$ ipython --no-banner

In [1]: import numpy as np

In [2]: import numpy.linalg as la

In [3]: np.set_printoptions(precision=3, suppress=True, linewidth=120, floatmode="fixed")

In [4]: data = np.load("test8.npy")

In [5]: print(data)
[[-3  0  0  0  0  0  0  0  0]
 [ 2  1  0  0  0  0  0  0  0]
 [-3  0  3  0  0  0  0  0  0]
 [-2 -2 -2  2  0  0  0  0  0]
 [ 0  1 -1  0 -2  0  0  0  0]
 [ 2 -2 -1  2 -3 -2  0  0  0]
 [ 2 -1  3 -3  0 -3  3  0  0]
 [-2 -2 -2 -1 -3 -3  0  3  0]
 [ 1  1  3  1  1  0 -1  3  2]]

In [6]: x = np.array([-1, 0, -2, -2, 0, 2, 2, -1, 2])

In [7]: target = data @ x

In [8]: target
Out[8]: array([  3,  -2,  -3,   2,   2,  -8,  -2,  -1, -10])

In [9]: la.solve(data.T, data[6])
Out[9]: array([-0.000,  0.000,  0.000,  0.000, -0.000, -0.000,  1.000,  0.000,  0.000])

In [10]: np.round(la.solve(data, target), 3) + 0
Out[10]: array([-1.000,  0.000, -2.000, -2.000,  0.000,  2.000,  2.000, -1.000,  2.000])

In [11]: rng = np.random.default_rng(23082)

In [12]: idx = rng.permutation(9)

In [13]: idx
Out[13]: array([5, 2, 1, 0, 6, 4, 8, 7, 3])

In [14]: out = data[idx][:, idx]

In [15]: np.trace(out)
Out[15]: np.int64(7)

In [16]: round(float(la.det(out)), 3), round(la.det(data[idx]), 3)
Out[16]: (-1296.0, np.float64(-1296.0))

In [17]: u = np.array([2, 0, 0])

In [18]: print(np.cross(data[3, :3], data[6, :3]))
[-8  2  6]

In [19]: print(np.correlate(data[3], data[6], "full"))
[  0   0  -6   0   0  18  -6   2 -14   4  -6   4   0   0   0   0   0]

In [20]: G = data.T @ data

In [21]: np.allclose(G, G.T)
Out[21]: True

In [22]: la.matrix_rank(G)
Out[22]: np.int64(9)

In [23]: M = np.load("sample7.npy")

In [24]: M
Out[24]: 
array([[-1.000, -1.000, -1.000,  2.000],
       [-2.000,  6.000, -4.000,  2.000],
       [-4.000,  4.000, -4.000,  4.000],
       [-5.000,  3.000, -5.000,  6.000]])

In [25]: np.abs(np.diag(la.qr(M)[1])) > 1e-9
Out[25]: array([ True,  True,  True, False])

In [26]: la.lstsq(M[:-1].T, M[-1])[2]
Out[26]: np.int32(3)
